>>> import numpy as np
>>> np.set_printoptions(suppress=True, linewidth=140)
>>> M = np.loadtxt("run13.csv", delimiter=",")
>>> print(M.round(2))
[[ 0.2  -0.2   0.34  0.07]
 [-0.2   0.2  -0.34 -0.07]
 [ 0.34 -0.34  0.57  0.11]
 [ 0.07 -0.07  0.11  0.02]]
>>> # projection: eigenvalues are 0 or 1
>>> rng = np.random.default_rng(48)
>>> z = rng.permutation(4)
>>> print(z)
[3 2 0 1]
>>> out = M[z][:, z]
>>> print(np.allclose(out, M))
False
>>> print(np.round(np.sort(np.abs(np.linalg.eigvals(out))), 2) + 0)
[0. 0. 0. 1.]
>>> print(np.trace(out))
1.0
>>> print(np.round(np.diag(out), 2))
[0.02 0.57 0.2  0.2 ]
>>> W1 = np.array([[-4, -1, 0], [7, -5, 6], [1, 6, 9], [-7, 1, -8]])
>>> c = np.array([2, 2, 2])
>>> H = np.maximum(M @ W1 + c, 0)
>>> print(H.round(2))
[[0.   4.93 3.3 ]
 [4.39 0.   0.7 ]
 [0.   6.89 4.16]
 [1.2  2.98 2.43]]
>>> print(np.linalg.matrix_rank(H))
3
>>> basis = np.array([[8, -2], [-5, -8], [8, -5]])
>>> print((H @ basis).round(6).argmax(axis=1))
[0 0 0 0]
>>> print(W1 @ basis)
[[ -27   16]
 [ 129   -4]
 [  50  -95]
 [-125   46]]
>>> left, s, Vt = np.linalg.svd(M)
>>> print(s.round(2) + 0)
[1. 0. 0. 0.]
>>> out = left[:, :1] @ np.diag(s[:1]) @ Vt[:1]
>>> print(round(float(np.abs(M - out).max()), 2))
0.0
>>> print(np.linalg.matrix_rank(M, rtol=0.05))
1
>>> print(round(np.linalg.norm(M - out, 2), 2), round(float(s[1]), 2))
0.0 0.0
>>> print(np.allclose(M[:-1].T @ np.linalg.lstsq(M[:-1].T, M[-1])[0], M[-1]))
True
>>> print(np.abs(np.diag(np.linalg.qr(M)[1])) > 1e-9)
[ True False False False]
>>> print(np.linalg.lstsq(M[:-1].T, M[-1])[2])
1
>>> basis = 3 * np.array([[0.9, 0.0, 0.4], [-0.1, -1.2, -1.0], [1.6, -0.8, -0.7]])
>>> z = rng.integers(0, 3, 22)
>>> feats = basis[z] + rng.normal(size=(22, 3))
>>> print(feats.round(2) + 0)
[[-0.34 -4.34 -1.66]
 [ 5.37 -1.54 -0.99]
 [ 0.13 -4.04 -3.08]
 [ 2.61 -0.67  1.33]
 [ 3.98 -2.28 -2.37]
 [ 4.79  0.   -2.52]
 [ 0.57 -4.77 -2.52]
 [ 5.65 -2.13 -2.16]
 [ 5.32 -1.31  0.37]
 [-1.47 -3.22 -1.69]
 [ 0.48 -2.07 -1.72]
 [ 2.82  0.09  0.03]
 [-0.95 -4.24 -1.36]
 [ 5.72 -3.23 -1.93]
 [ 4.83 -2.73 -2.82]
 [ 4.08 -0.51 -3.88]
 [ 0.93  1.68  1.41]
 [ 4.54 -1.73 -2.75]
 [ 2.49 -1.73 -0.43]
 [ 1.06 -2.48 -3.14]
 [ 2.2   0.87  1.81]
 [-0.23 -3.59 -3.89]]
>>> vec = np.array([1, 1, -2])
>>> rhs = feats @ vec
>>> c, lr = np.zeros(3), 1 / np.linalg.norm(feats, 2) ** 2
>>> for i in range(30):
...     c -= lr * feats.T @ (feats @ c - rhs)
...     if i % 10 == 0: print(i, round(np.linalg.norm(feats @ c - rhs), 2))
... 
0 10.3
10 4.79
20 2.4
>>> print(round(np.linalg.cond(feats), 2))
3.87
>>> C2 = np.cov(feats, rowvar=False)
>>> print(np.argwhere(np.triu(np.abs(np.corrcoef(feats.T)) > 0.8, 1)))
[]
>>> print(np.round(np.linalg.eigvalsh(C2)[::-1], 2))
[6.53 3.92 0.94]
>>> print(np.round(np.median(feats, axis=0), 2))
[ 2.55 -2.1  -1.83]
>>> print(C2.round(2))
[[5.59 1.57 0.06]
 [1.57 3.03 1.71]
 [0.06 1.71 2.77]]
>>> print(np.round(np.corrcoef(feats.T), 2))
[[1.   0.38 0.02]
 [0.38 1.   0.59]
 [0.02 0.59 1.  ]]
>>> W1 = np.array([[4, 3, -7, 2], [6, -2, 1, 9], [6, -4, 3, -7]])
>>> c = np.array([1, 0, -1, 0])
>>> H = np.maximum(C2 @ W1 + c, 0)
>>> print(np.linalg.matrix_rank(H))
3
>>> print(H.round(2))
[[33.15 13.37  0.   24.88]
 [35.73  0.    0.   18.49]
 [28.1   0.    8.58  0.  ]]
>>> basis = np.array([[2, -3, -3], [1, 2, -2], [-1, 3, -1], [-3, 0, 1]])
>>> print(np.round(H @ basis, 2))
[[   5.01  -72.7  -101.29]
 [  15.97 -107.18  -88.68]
 [  47.63  -58.56  -92.9 ]]
>>> print(W1 @ basis)
[[ 12 -27  -9]
 [-18 -19  -6]
 [ 26 -17 -20]]
>>> print((H @ basis).round(6).argmax(axis=1))
[0 0 0]
>>> W0 = np.load("mat.npy")
>>> print(W0)
[[0 1]
 [1 0]]
>>> print(np.round(np.linalg.norm(W0, axis=0), 2))
[1. 1.]
>>> print(W0.T @ W0)
[[1 0]
 [0 1]]
>>> print(np.round(np.linalg.pinv(W0), 2))
[[0. 1.]
 [1. 0.]]
>>> print(W0 @ W0.T)
[[1 0]
 [0 1]]
